$ ipython --no-banner

In [1]: import numpy as np

In [2]: from numpy import linalg as LA

In [3]: np.set_printoptions(precision=3, suppress=True, linewidth=120)

In [4]: m1 = np.loadtxt("layer14.csv", delimiter=",")

In [5]: print(m1)
[[-31.  -3.  -2.]
 [  3.  47.   1.]
 [  3.  -2.  47.]]

In [6]: left, sig, VT = LA.svd(m1, full_matrices=False)

In [7]: print(left.shape, sig.shape, VT.shape)
(3, 3) (3,) (3, 3)

In [8]: print((sig > 1e-8).sum())
3

In [9]: print(np.cumsum(sig ** 2) / np.sum(sig ** 2))
[0.418 0.833 1.   ]

In [10]: print(np.allclose(m1 @ m1.T, m1.T @ m1))
False

In [11]: print(LA.matrix_power(m1, 3))
[[-29563.  -4836.  -3581.]
 [  5277. 102977.   6232.]
 [  4710. -13787. 103166.]]

In [12]: print(round(float(np.abs(LA.eigvals(m1)).max()), 3))
46.924

In [13]: print(np.trace(m1))
63.0

In [14]: print((m1 - m1.T) / 2)
[[ 0.  -3.  -2.5]
 [ 3.   0.   1.5]
 [ 2.5 -1.5  0. ]]

In [15]: print(m1 @ m1)
[[ 946.  -44.  -35.]
 [  51. 2198.   88.]
 [  42. -197. 2201.]]

In [16]: X = np.abs(np.array([[2, 0, 0], [1, 5, 5], [5, 0, 5]])) + np.eye(3)

In [17]: X = X / X.sum(axis=1, keepdims=True)

In [18]: print(X)
[[1.    0.    0.   ]
 [0.083 0.5   0.417]
 [0.455 0.    0.545]]

In [19]: vec = np.array([-2, -1, 0])

In [20]: target = X @ vec

In [21]: print(target)
[-2.    -0.667 -0.909]

In [22]: print(LA.solve(X, X[:, 0]))
[1. 0. 0.]

In [23]: print(LA.solve(X, target + X[:, 2]))
[-2. -1.  1.]

In [24]: print(X @ np.ones(3))
[1. 1. 1.]

In [25]: print(LA.matrix_power(X, 2))
[[1.    0.    0.   ]
 [0.314 0.25  0.436]
 [0.702 0.    0.298]]

In [26]: print(np.round(LA.matrix_power(X, 100), 3) + 0)
[[1. 0. 0.]
 [1. 0. 0.]
 [1. 0. 0.]]

In [27]: p = np.eye(3)[0]

In [28]: for _ in range(4):
    ...:     p = p @ X
    ...:     print(p.round(3))
    ...: 
[1. 0. 0.]
[1. 0. 0.]
[1. 0. 0.]
[1. 0. 0.]
